% ipython --no-banner

In [1]: import numpy as np

In [2]: np.set_printoptions(precision=4, suppress=True, linewidth=160, floatmode="fixed")

In [3]: A = np.loadtxt("m.csv", delimiter=",")

In [4]: print(A)
[[ 1.5474  0.5934  0.1960 -0.0815  0.5181 -0.0434 -0.1178  0.5435 -1.4472 -2.5459]
 [-0.0293 -2.0734  0.0448  0.1899  0.3250 -0.0566 -0.0190  0.6656 -2.8650  0.6688]
 [ 3.8488 -2.4840  0.1937  0.4695 -0.5902  0.0389  0.0037 -0.5465  1.7417 -1.9191]
 [ 0.8008  3.2030  0.0388 -0.4736  0.1626  0.1920  0.0630  0.2128  0.3155 -1.5520]
 [-1.9672  0.6424  0.0748 -0.0729 -1.9161  0.0456 -0.3085  0.6138 -0.3171 -0.7727]
 [-2.9628 -2.5103  0.0078  0.1319  1.4070 -0.0023 -0.2584  0.0129  0.1848 -4.8281]
 [ 1.7622  0.8406  0.0501  0.1081 -0.6086 -0.0159 -0.0290  0.7320 -1.6861  2.9913]
 [-2.4822  3.6607 -0.1485  0.2993  0.3093 -0.2227 -0.1148 -0.2868 -0.0587 -3.7300]
 [-2.4827 -1.0108  0.1335  0.0167 -0.7080 -0.1781  0.0962  0.3165 -0.8153  0.4513]
 [-0.4585 -1.2092 -0.1975  0.1082 -0.0790  0.0774 -0.4668 -0.0582 -1.6647 -1.4904]
 [-2.7055  0.4380  0.0142 -0.3492 -0.2436 -0.0223  0.5065 -0.6483  0.6470 -3.5935]
 [ 2.8443  2.4314  0.1286 -0.6550  0.5785  0.0883  0.3121 -0.0431 -0.4881 -2.1127]]

In [5]: left, s, Vh = np.linalg.svd(A, full_matrices=False)

In [6]: print(np.round(left.T @ left, 4) + 0)
[[1.0000 0.0000 0.0000 0.0000 0.0000 0.0000 0.0000 0.0000 0.0000 0.0000]
 [0.0000 1.0000 0.0000 0.0000 0.0000 0.0000 0.0000 0.0000 0.0000 0.0000]
 [0.0000 0.0000 1.0000 0.0000 0.0000 0.0000 0.0000 0.0000 0.0000 0.0000]
 [0.0000 0.0000 0.0000 1.0000 0.0000 0.0000 0.0000 0.0000 0.0000 0.0000]
 [0.0000 0.0000 0.0000 0.0000 1.0000 0.0000 0.0000 0.0000 0.0000 0.0000]
 [0.0000 0.0000 0.0000 0.0000 0.0000 1.0000 0.0000 0.0000 0.0000 0.0000]
 [0.0000 0.0000 0.0000 0.0000 0.0000 0.0000 1.0000 0.0000 0.0000 0.0000]
 [0.0000 0.0000 0.0000 0.0000 0.0000 0.0000 0.0000 1.0000 0.0000 0.0000]
 [0.0000 0.0000 0.0000 0.0000 0.0000 0.0000 0.0000 0.0000 1.0000 0.0000]
 [0.0000 0.0000 0.0000 0.0000 0.0000 0.0000 0.0000 0.0000 0.0000 1.0000]]

In [7]: print(s / s[0])
[1.0000 0.7600 0.6825 0.4669 0.2581 0.1083 0.0981 0.0614 0.0177 0.0032]

In [8]: print((s > 1e-8).sum())
10

In [9]: print(np.round(np.sqrt((s ** 2).sum()), 4), round(np.linalg.norm(A), 4))
14.9928 14.9928

In [10]: print(np.round(left.T @ A @ Vh.T, 4) + 0)
[[9.7729 0.0000 0.0000 0.0000 0.0000 0.0000 0.0000 0.0000 0.0000 0.0000]
 [0.0000 7.4273 0.0000 0.0000 0.0000 0.0000 0.0000 0.0000 0.0000 0.0000]
 [0.0000 0.0000 6.6701 0.0000 0.0000 0.0000 0.0000 0.0000 0.0000 0.0000]
 [0.0000 0.0000 0.0000 4.5633 0.0000 0.0000 0.0000 0.0000 0.0000 0.0000]
 [0.0000 0.0000 0.0000 0.0000 2.5225 0.0000 0.0000 0.0000 0.0000 0.0000]
 [0.0000 0.0000 0.0000 0.0000 0.0000 1.0588 0.0000 0.0000 0.0000 0.0000]
 [0.0000 0.0000 0.0000 0.0000 0.0000 0.0000 0.9588 0.0000 0.0000 0.0000]
 [0.0000 0.0000 0.0000 0.0000 0.0000 0.0000 0.0000 0.6004 0.0000 0.0000]
 [0.0000 0.0000 0.0000 0.0000 0.0000 0.0000 0.0000 0.0000 0.1728 0.0000]
 [0.0000 0.0000 0.0000 0.0000 0.0000 0.0000 0.0000 0.0000 0.0000 0.0313]]

In [11]: print(np.allclose(left * s @ Vh, A))
True

In [12]: print(s)
[9.7729 7.4273 6.6701 4.5633 2.5225 1.0588 0.9588 0.6004 0.1728 0.0313]
